% python3 -q
>>> import numpy as np
>>> from numpy import linalg as LA
>>> np.set_printoptions(precision=2, suppress=True, linewidth=100)
>>> def rnd(a):
...     return np.round(a, 2) + 0
... 
>>> J = np.load("a.npy")
>>> J
array([[ 4,  1,  6, -3, -3,  2],
       [ 1, -5,  0, -1,  8,  1],
       [ 5, -4,  4, -2,  5, -1],
       [-7, -1, -9,  4,  4, -1]])
>>> Uu, sv, vt = LA.svd(J)
>>> evecs = vt[:(sv > 1e-8).sum()]
>>> rng = np.random.default_rng(535232)
>>> x = J[1] + -3 * J[0] + rng.integers(2) * np.eye(6)[5]
>>> x
array([-11.,  -8., -18.,   8.,  17.,  -4.])
>>> rnd(np.diag(evecs.T @ evecs))
array([0.48, 0.28, 0.52, 0.19, 0.72, 0.81])
>>> rnd(evecs.T @ evecs)
array([[ 0.48, -0.11,  0.4 , -0.11,  0.02, -0.26],
       [-0.11,  0.28, -0.02,  0.04, -0.43,  0.03],
       [ 0.4 , -0.02,  0.52, -0.26, -0.11,  0.11],
       [-0.11,  0.04, -0.26,  0.19, -0.03, -0.27],
       [ 0.02, -0.43, -0.11, -0.03,  0.72,  0.04],
       [-0.26,  0.03,  0.11, -0.27,  0.04,  0.81]])
>>> rnd(LA.norm(x - evecs.T @ evecs @ x))
np.float64(0.44)
>>> np.allclose(evecs.T @ evecs @ x, x)
False
>>> def softmax(z):
...     e = np.exp(z - z.max(axis=-1, keepdims=True))
...     return e / e.sum(axis=-1, keepdims=True)
... 
>>> rnd(softmax(J[1]))
array([0., 0., 0., 0., 1., 0.])
>>> rnd(softmax(J).sum(axis=1))
array([1., 1., 1., 1.])
>>> S = J @ J.T / np.sqrt(6)
>>> rnd(softmax(S + np.triu(np.full(S.shape, -np.inf), 1)))
array([[1., 0., 0., 0.],
       [0., 1., 0., 0.],
       [0., 0., 1., 0.],
       [0., 0., 0., 1.]])
>>> rnd(softmax(S)[1] @ J)
array([ 1., -5.,  0., -1.,  8.,  1.])
>>> softmax(S).round(6).argmax(axis=1)
array([0, 1, 2, 3])
>>> rnd(softmax(S))
array([[1., 0., 0., 0.],
       [0., 1., 0., 0.],
       [0., 0., 1., 0.],
       [0., 0., 0., 1.]])
>>> rnd(LA.norm(J, axis=0))
array([ 9.54,  6.56, 11.53,  5.48, 10.68,  2.65])
>>> rnd(LA.norm(J, axis=1))
array([ 8.66,  9.59,  9.33, 12.81])
>>> rnd(LA.norm(J, 1)), rnd(LA.norm(J, np.inf))
(np.float64(20.0), np.float64(26.0))
>>> rnd(LA.norm(J) ** 2 / LA.norm(J, 2) ** 2)
np.float64(1.61)
>>> rnd(LA.norm(J[2] - J[1]))
np.float64(6.86)
>>> rnd(LA.norm(J[2], 1)), rnd(LA.norm(J[2], np.inf))
(np.float64(21.0), np.float64(5.0))
